>>> import numpy as np
>>> from numpy import linalg as LA
>>> np.set_printoptions(precision=3, suppress=True, linewidth=200, floatmode="fixed")
>>> data = np.loadtxt("x.csv", delimiter=",")
>>> print(data)
[[-0.381 -0.086  0.841  0.329  0.055 -0.169]
 [ 0.109 -0.565 -0.112 -0.060  0.697 -0.408]
 [-0.761  0.087 -0.507  0.372  0.078 -0.105]
 [-0.163  0.396  0.044 -0.545 -0.110 -0.711]
 [ 0.218 -0.421 -0.137  0.359 -0.640 -0.468]
 [-0.435 -0.577  0.039 -0.570 -0.289  0.263]]
>>> # keeps lengths
>>> rng = np.random.default_rng(520)
>>> z = rng.permutation(6)
>>> out = data[:, z] * rng.choice([-1, 1], 6)
>>> print(out)
[[-0.329  0.169 -0.381 -0.841 -0.055 -0.086]
 [ 0.060  0.408  0.109  0.112 -0.697 -0.565]
 [-0.372  0.105 -0.761  0.507 -0.078  0.087]
 [ 0.545  0.711 -0.163 -0.044  0.110  0.396]
 [-0.359  0.468  0.218  0.137  0.640 -0.421]
 [ 0.570 -0.263 -0.435 -0.039  0.289 -0.577]]
>>> left, _, VT = LA.svd(data.T @ out)
>>> print(np.round(left @ VT, 3) + 0)
[[ 0.000  0.000  1.000  0.000  0.000  0.000]
 [ 0.000  0.000  0.000  0.000  0.000  1.000]
 [ 0.000  0.000  0.000 -1.000  0.000  0.000]
 [-1.000  0.000  0.000  0.000  0.000  0.000]
 [ 0.000  0.000  0.000  0.000 -1.000  0.000]
 [ 0.000 -1.000  0.000  0.000  0.000  0.000]]
>>> M = np.tanh(np.array([[-0.6, 2.3],
...     [-0.2, 0.6],
...     [-1.2, 1.0],
...     [2.1, -1.1],
...     [1.0, 0.4],
...     [-0.2, 0.2],
...     [-1.0, -0.6],
...     [-0.6, -0.2],
...     [0.1, -1.3],
...     [0.8, 1.3],
...     [0.6, -0.5],
...     [-1.1, 0.3],
...     [1.6, -1.7],
...     [-0.2, -1.0],
...     [-0.5, 0.8],
...     [1.3, -1.1],
...     [2.0, 2.5],
...     [0.2, 0.0],
...     [0.6, 0.4]]) @ np.array([[-1.3, -0.7, 0.5], [0.1, -0.8, 2.2]]))
>>> print(M)
[[ 0.766 -0.890  1.000]
 [ 0.310 -0.327  0.840]
 [ 0.930  0.040  0.922]
 [-0.993 -0.530 -0.879]
 [-0.851 -0.770  0.881]
 [ 0.273 -0.020  0.327]
 [ 0.845  0.827 -0.949]
 [ 0.641  0.523 -0.629]
 [-0.254  0.749 -0.993]
 [-0.721 -0.922  0.997]
 [-0.680 -0.020 -0.664]
 [ 0.898  0.485  0.110]
 [-0.978  0.235 -0.994]
 [ 0.159  0.735 -0.980]
 [ 0.623 -0.282  0.907]
 [-0.947 -0.030 -0.944]
 [-0.982 -0.998  1.000]
 [-0.254 -0.139  0.100]
 [-0.629 -0.629  0.827]]
>>> z = M[:, 1] > np.median(M[:, 1])
>>> r0 = M[z].mean(axis=0) - M[~z].mean(axis=0)
>>> print(round((((M - M.mean(axis=0)) @ r0 > 0) == z).mean(), 3))
0.895
>>> print(np.argsort(-np.abs(r0).round(6), kind="stable"))
[1 2 0]
>>> dist = LA.norm(M[:, None] - M[None], axis=-1)
>>> print(dist[3].round(6).argsort(kind="stable")[:4])
[ 3 15 10 12]
>>> print(LA.matrix_rank(dist ** 2))
5
>>> print(np.unravel_index(dist.round(6).argmax(), dist.shape))
(np.int64(6), np.int64(16))
>>> arr = rng.normal(size=(20, 4))
>>> arr = 3 * arr / LA.norm(arr, axis=1, keepdims=True)
>>> print(arr)
[[ 0.745  0.120 -2.901 -0.107]
 [-1.277 -2.127  0.802 -1.484]
 [ 0.272 -1.313  1.519  2.212]
 [-1.181  2.354  1.311  0.587]
 [ 1.248  2.360  1.173 -0.703]
 [ 1.264  1.697  1.889 -0.977]
 [ 0.317 -2.868 -0.320 -0.755]
 [ 1.134  0.004  2.751  0.382]
 [-1.546 -1.654 -0.823 -1.789]
 [-0.100 -1.361 -2.462  1.038]
 [-1.999 -1.543 -1.619 -0.025]
 [ 2.086 -1.711  1.289  0.241]
 [-1.426 -1.675 -1.409 -1.475]
 [-0.849  1.615  2.231  0.832]
 [ 1.863  0.140 -1.820  1.482]
 [ 1.433 -0.683  2.317 -1.055]
 [ 1.797 -0.282 -1.100  2.117]
 [-0.864 -0.577  1.852  2.120]
 [ 1.631 -1.816  1.003 -1.428]
 [ 1.493  0.410 -2.498  0.601]]
>>> Xc = arr - arr.mean(axis=0)
>>> left, sig, VT = LA.svd(Xc, full_matrices=False)
>>> print(np.abs(left[:, 0]).argmax())
9
>>> print((np.sign(left[:, 0]) == np.sign(left[0, 0])).astype(int))
[1 1 0 0 0 0 1 0 1 1 1 0 1 0 1 0 1 0 0 1]
>>> print(LA.matrix_rank(Xc))
4
>>> print(np.round(Xc.mean(axis=0), 3) + 0)
[0.000 0.000 0.000 0.000]
>>> print(np.abs(VT[0]).argmax())
2
>>> print(np.round((sig ** 2).sum() ** 2 / (sig ** 4).sum(), 3))
3.414
>>> vec = np.array([0, 1, 1, 2])
>>> target = arr @ vec
>>> print(np.round(LA.pinv(arr) @ arr, 3) + 0)
[[1.000 0.000 0.000 0.000]
 [0.000 1.000 0.000 0.000]
 [0.000 0.000 1.000 0.000]
 [0.000 0.000 0.000 1.000]]
>>> target = target + 0.3 * rng.normal(size=20)
>>> print(target)
[-3.092 -4.493  4.636  4.683  2.074  1.439 -4.345  3.341 -5.742 -1.296 -3.545  0.065 -6.430  5.881  1.096 -0.369  2.729  5.187 -3.747 -1.048]
>>> coef, *_ = LA.lstsq(arr, target)
>>> print(coef)
[-0.001  0.989  1.000  1.990]
>>> print(coef.round())
[-0.000  1.000  1.000  2.000]
>>> Xc = arr - arr.mean(axis=0)
>>> evecs = LA.svd(Xc)[2][:1]
>>> out = Xc - Xc @ evecs.T @ evecs
>>> print(np.diag(evecs.T @ evecs))
[0.031 0.226 0.735 0.007]
>>> print(LA.norm(out, axis=1).round(6).argmax())
1
>>> print(np.cov(Xc @ evecs.T, rowvar=False))
3.758786649994864
>>> print((Xc @ evecs.T).std(axis=0))
[1.890]
>>> proj = arr @ LA.solve(arr.T @ arr, arr.T)
>>> print(np.allclose(proj @ proj, proj))
True
>>> feats = np.load("mat.npy")
>>> print(feats)
[[ 0  0  0 26  0]
 [ 6  1  0  0  4]
 [ 0  0  0 29 16]
 [ 0  1  0 18  0]
 [ 2  0  0  0  0]
 [ 2  0  0 11  2]
 [ 0  9  0  7  0]
 [ 0 13  2 10 12]
 [ 0 11  0  0  0]
 [ 0  1  1 11 22]
 [ 0  4  2 11 24]
 [ 0  0  0  9 16]
 [ 5  1  0  0 16]
 [ 0  0  0 23  2]
 [ 0  0  0  7  0]
 [ 3  0  0  0 10]]
>>> Xc = (feats - feats.mean(axis=0)) / feats.std(axis=0)
>>> print(Xc.std(axis=0))
[1.000 1.000 1.000 1.000 1.000]
>>> print(np.argwhere(np.abs(Xc) > 2))
[[ 1  0]
 [ 2  3]
 [ 7  1]
 [ 7  2]
 [10  2]
 [12  0]]
>>> coef = LA.lstsq(np.delete(Xc, 4, axis=1), Xc[:, 4])[0]
>>> print(np.round(1 - np.var(Xc[:, 4] - np.delete(Xc, 4, axis=1) @ coef), 3))
0.515
>>> print(coef)
[ 0.081 -0.428  0.830 -0.038]
>>> vec = np.array([-1, 2, -1, 1, 1])
>>> target = feats @ vec
>>> coef, lr = np.zeros(5), 1 / LA.norm(feats, 2) ** 2
>>> for i in range(3):
...     coef -= lr * feats.T @ (feats @ coef - target)
...     if i % 1 == 0: print(i, round(LA.norm(feats @ coef - target), 3))
... 
0 31.721
1 28.848
2 26.358
>>> print(np.round(LA.cond(feats), 3))
37.705
>>> dist = LA.norm(feats[:, None] - feats[None], axis=-1)
>>> print(np.unravel_index(dist.round(6).argmax(), dist.shape))
(np.int64(2), np.int64(8))
>>> print(dist.mean(axis=1).argmax())
2
>>> print((dist + 1e9 * np.eye(16)).round(6).argmin(axis=1))
[13  4 13 13  1 14  8  6  6 10  9  9 15  0  5 12]
>>> print(dist[14])
[19.000 10.100 27.203 11.045  7.280  4.899  9.000 18.055 13.038 22.405 24.739 16.125 18.193 16.125  0.000 12.570]
